% ipython --no-banner

In [1]: import numpy as np

In [2]: import numpy.linalg as la

In [3]: np.set_printoptions(precision=2, suppress=True, linewidth=100)

In [4]: Z = np.array([[5, 4, 2, -2, 0], [-4, -2, 2, 0, 5], [2, 2, -4, -1, -4]])

In [5]: X = np.repeat(Z, 14 // 3, axis=0)

In [6]: rng = np.random.default_rng(9239)

In [7]: X = X + 0.02 * rng.normal(size=X.shape)

In [8]: print(X.round(2) + 0)
[[ 4.95  3.98  1.99 -2.    0.  ]
 [ 5.01  4.01  2.01 -2.01  0.01]
 [ 4.99  3.99  2.   -2.02  0.01]
 [ 5.03  3.96  1.98 -1.99 -0.04]
 [-4.01 -2.    2.02  0.02  5.  ]
 [-3.99 -1.98  2.03  0.03  4.98]
 [-4.   -2.    2.01  0.03  5.  ]
 [-3.98 -2.04  2.05  0.02  4.99]
 [ 1.98  2.01 -3.99 -0.99 -4.01]
 [ 2.01  2.01 -4.05 -1.05 -4.  ]
 [ 1.98  2.   -3.96 -1.   -3.95]
 [ 2.01  1.99 -3.98 -1.   -3.97]]

In [9]: x = np.array([-3, 3, -2, -1, -1])

In [10]: h = np.maximum(X @ x, 0)

In [11]: h
Out[11]: array([ 0.  ,  0.  ,  0.  ,  0.  ,  0.  ,  0.  ,  0.  ,  0.  , 13.06, 13.14, 12.93, 12.87])

In [12]: np.maximum(X @ (3 * x), 0)
Out[12]: array([ 0.  ,  0.  ,  0.  ,  0.  ,  0.  ,  0.  ,  0.  ,  0.  , 39.17, 39.43, 38.78, 38.61])

In [13]: arr = np.array([[0, 3, 0], [0, 0, 1], [0, 0, 0]])

In [14]: np.argsort(-la.norm(arr, axis=0).round(6), kind="stable")[:3]
Out[14]: array([1, 2, 0])

In [15]: U, sigma, vt = la.svd(arr)

In [16]: sigma
Out[16]: array([3., 1., 0.])

In [17]: B = U[:, :2] @ np.diag(sigma[:2]) @ vt[:2]

In [18]: np.abs(arr - B).max()
Out[18]: np.float64(0.0)

In [19]: la.matrix_rank(B)
Out[19]: np.int64(2)

In [20]: round(la.norm(arr - B, 2), 2), sigma[2]
Out[20]: (np.float64(0.0), np.float64(0.0))

In [21]: round(float(la.norm(arr - B) / la.norm(arr)), 2)
Out[21]: 0.0
